% python3 -q
>>> import numpy as np
>>> np.set_printoptions(precision=1, suppress=True, linewidth=200)
>>> tidy = lambda a: np.round(a, 1) + 0
>>> arr = np.array([[1, 3, 1, 1, 2],
...     [2, 4, 2, 2, 3],
...     [1, 3, 1, 1, 2],
...     [3, 5, 3, 3, 4],
...     [0, 2, 0, 0, 1]])
>>> Uu, s, VT = np.linalg.svd(arr)
>>> np.argmax(s[:-1] / (s[1:] + 1e-6)) + 1
np.int64(2)
>>> tidy(s)
array([11.8,  1.7,  0. ,  0. ,  0. ])
>>> A2 = Uu[:, :2] @ np.diag(s[:2]) @ VT[:2]
>>> np.linalg.matrix_rank(arr, rtol=0.05)
np.int64(2)
>>> tidy(np.linalg.norm(arr - A2, 2)), tidy(s[2])
(np.float64(0.0), np.float64(0.0))
>>> tidy(np.linalg.norm(arr[3] - arr[0]))
np.float64(4.5)
>>> tidy(np.linalg.norm(arr, axis=1))
array([4. , 6.1, 4. , 8.2, 2.2])
>>> tidy(np.linalg.norm(arr, 1)), tidy(np.linalg.norm(arr, np.inf))
(np.float64(17.0), np.float64(18.0))
>>> tidy(np.linalg.norm(arr, "nuc"))
np.float64(13.5)
>>> tidy(np.linalg.norm(arr, 2))
np.float64(11.8)
>>> A2 = np.array([[1, 4, -2], [0, -2, -4], [4, 4, 5], [0, 4, -1], [-5, 2, -2]])
>>> np.einsum("ij,ij->i", arr, arr)
array([16, 37, 16, 68,  5])
>>> np.einsum("ik,kj->ij", arr, A2)
array([[ -5,  10, -14],
       [ -5,  22, -18],
       [ -5,  10, -14],
       [ -5,  34, -22],
       [ -5,  -2, -10]])
>>> np.einsum("ij->j", arr)
array([ 7, 17,  7,  7, 12])
>>> arr @ A2
array([[ -5,  10, -14],
       [ -5,  22, -18],
       [ -5,  10, -14],
       [ -5,  34, -22],
       [ -5,  -2, -10]])
